$ ipython --no-banner

In [1]: import numpy as np

In [2]: from numpy import linalg as LA

In [3]: np.set_printoptions(suppress=True, linewidth=100)

In [4]: def rd(a):
   ...:     return np.round(a, 2) + 0
   ...: 

In [5]: A = np.load("dump.npy")

In [6]: A
Out[6]: 
array([[ 2.24, -1.73, -0.78, -1.24,  0.02],
       [ 4.82, -3.66, -3.02, -0.83, -2.85],
       [ 1.4 , -6.12, -2.88, -2.56, -2.13],
       [ 0.53, -3.2 , -0.81,  0.4 , -4.17],
       [ 2.36, -4.04, -2.66, -1.38, -2.6 ],
       [ 5.15, -3.52, -2.68, -0.46, -3.57],
       [-3.34, -9.14, -1.52, -2.72, -4.85],
       [ 3.79, -3.22, -3.01, -0.14, -4.29],
       [-5.3 , -8.49,  0.16, -2.94, -1.68],
       [-0.93, -1.65,  0.38,  0.28, -1.59],
       [-6.97, -5.41,  1.45, -1.08, -3.06],
       [ 1.5 , -1.45, -0.8 ,  1.03, -4.25],
       [-1.78, -7.97, -1.82, -1.61, -5.76],
       [-3.66, -9.82, -1.04, -2.89, -3.87],
       [-6.19, -7.69,  0.46, -2.5 , -2.13],
       [ 2.57, -3.98, -2.05, -0.67, -3.61],
       [-7.55, -7.08,  1.66, -1.95, -0.77],
       [-8.9 , -5.82,  2.5 , -1.45, -1.98],
       [-6.5 , -4.9 ,  1.64, -0.41, -2.19],
       [ 0.66, -5.56, -1.47, -1.7 , -1.87],
       [ 1.24, -5.99, -2.07, -2.21, -3.92],
       [-4.67, -4.04,  1.29, -0.85, -3.88],
       [ 3.1 , -2.16, -2.12,  0.13, -4.46],
       [-0.89, -1.72,  0.28, -0.61, -0.06],
       [-2.2 , -3.34, -0.31,  0.41, -5.47],
       [-1.96, -3.67, -0.04, -0.77, -0.55],
       [ 1.43, -3.01, -1.57, -0.55, -3.24],
       [-3.81, -4.53,  0.99, -0.29, -3.02],
       [-5.78, -7.7 ,  0.52, -2.26, -4.79],
       [-1.68, -8.58, -1.4 , -1.69, -4.89],
       [ 3.51, -4.84, -2.32, -1.53, -1.61],
       [-7.96, -6.89,  1.58, -0.9 , -4.94],
       [-1.98, -6.28, -0.44, -2.28, -0.5 ],
       [-4.43, -3.74,  0.9 ,  0.32, -3.79],
       [-3.52, -7.33, -0.95, -1.38, -4.07],
       [-1.36, -1.57,  0.39,  0.09, -1.31],
       [-3.18, -6.83, -0.19, -1.82, -3.19],
       [-8.8 , -5.73,  2.99, -1.32, -1.7 ],
       [ 6.19, -4.77, -3.88, -0.99, -4.49],
       [-3.86, -7.3 , -0.57, -2.69, -1.46],
       [ 1.78, -3.9 , -2.34, -0.57, -2.37],
       [-4.19, -9.23, -0.67, -3.26, -1.11],
       [-5.96, -8.22,  0.07, -1.29, -5.49]])

In [7]: A @ A
---------------------------------------------------------------------------
ValueError                                Traceback (most recent call last)
Cell In[7], line 1
----> 1 A @ A

ValueError: matmul: Input operand 1 has a mismatch in its core dimension 0, with gufunc signature (n?,k),(k,m?)->(n?,m?) (size 43 is different from 5)

In [8]: C2 = A.T @ A

In [9]: (A @ A.T).shape
Out[9]: (43, 43)

In [10]: rd(np.diag(C2))
Out[10]: array([ 813.97, 1417.68,  126.4 ,  107.39,  482.04])

In [11]: rd(LA.eigvalsh(C2)[::-1])
Out[11]: array([2180.02,  648.08,  111.53,    4.57,    3.28])
